$ ipython --no-banner

In [1]: import numpy as np

In [2]: np.set_printoptions(suppress=True, linewidth=200)

In [3]: f = np.array([-2, 0, -2, -1])

In [4]: F = f[np.abs(np.subtract.outer(np.arange(4), np.arange(4)))]

In [5]: F
Out[5]: 
array([[-2,  0, -2, -1],
       [ 0, -2,  0, -2],
       [-2,  0, -2,  0],
       [-1, -2,  0, -2]])

In [6]: # equal to its transpose

In [7]: A2 = F / np.linalg.norm(F, axis=1, keepdims=True)

In [8]: G = A2 @ A2.T

In [9]: (G - 2 * np.eye(4)).round(6).argmax(axis=1)
Out[9]: array([2, 3, 0, 1])

In [10]: np.argwhere(np.triu(np.abs(G) > 0.95, 1))
Out[10]: array([], shape=(0, 2), dtype=int64)

In [11]: G.round(2)
Out[11]: 
array([[1.  , 0.24, 0.94, 0.44],
       [0.24, 1.  , 0.  , 0.94],
       [0.94, 0.  , 1.  , 0.24],
       [0.44, 0.94, 0.24, 1.  ]])

In [12]: K = np.array([[1, 0, -1, -3], [-3, 1, 0, -1], [-1, -3, 1, 0], [0, -1, -3, 1]])

In [13]: P = np.triu(np.array([[2, 1, 2, -2], [-1, -3, 0, -2], [1, 0, -3, 0], [0, -2, 0, 1]]), 1) + np.eye(4)

In [14]: A2 = P @ K @ np.linalg.inv(P)

In [15]: np.round(np.poly(A2), 2)
Out[15]: array([   1.,   -4.,    4.,   36., -117.])

In [16]: np.round(np.linalg.det(A2), 2)
Out[16]: np.float64(-117.0)

In [17]: data = np.array([[-5.18, -0.72, 0.06],
    ...:     [1.43, 1.84, 5.31],
    ...:     [-0.36, -0.95, -0.38],
    ...:     [2.4, -0.81, -4.13],
    ...:     [0.53, 0.3, 11.48],
    ...:     [2.04, 0.1, 7.3],
    ...:     [2.25, 1.59, 0.47],
    ...:     [-5.82, -1.71, 13.83],
    ...:     [-0.4, 2.3, -5.11],
    ...:     [3.17, 1.81, -9.5],
    ...:     [-5.87, 1.41, 4.88],
    ...:     [-3.06, -0.14, 12.87],
    ...:     [3.58, 2.16, -7.81],
    ...:     [-6.81, 0.51, -4.78],
    ...:     [0.36, 3.14, -9.42],
    ...:     [11.07, 2.68, -4.9]])

In [18]: x = np.array([1, -1, -1])

In [19]: target = data @ x

In [20]: np.round(np.linalg.lstsq(data, target)[0], 2)
Out[20]: array([ 1., -1., -1.])

In [21]: rng = np.random.default_rng(9548)

In [22]: target = target + 0.3 * rng.normal(size=16)

In [23]: target.round(2)
Out[23]: array([ -4.47,  -5.97,   1.19,   7.7 , -10.74,  -5.57,  -0.02, -17.85,   1.65,  11.25, -12.47, -15.44,   9.4 ,  -2.24,   6.89,  13.48])

In [24]: coef, *_ = np.linalg.lstsq(data, target)

In [25]: [round(float(np.linalg.norm(np.linalg.solve(data.T @ data + lam * np.eye(3), data.T @ target))), 2) for lam in (0, 1, 10, 100)]
Out[25]: [1.76, 1.74, 1.55, 1.15]
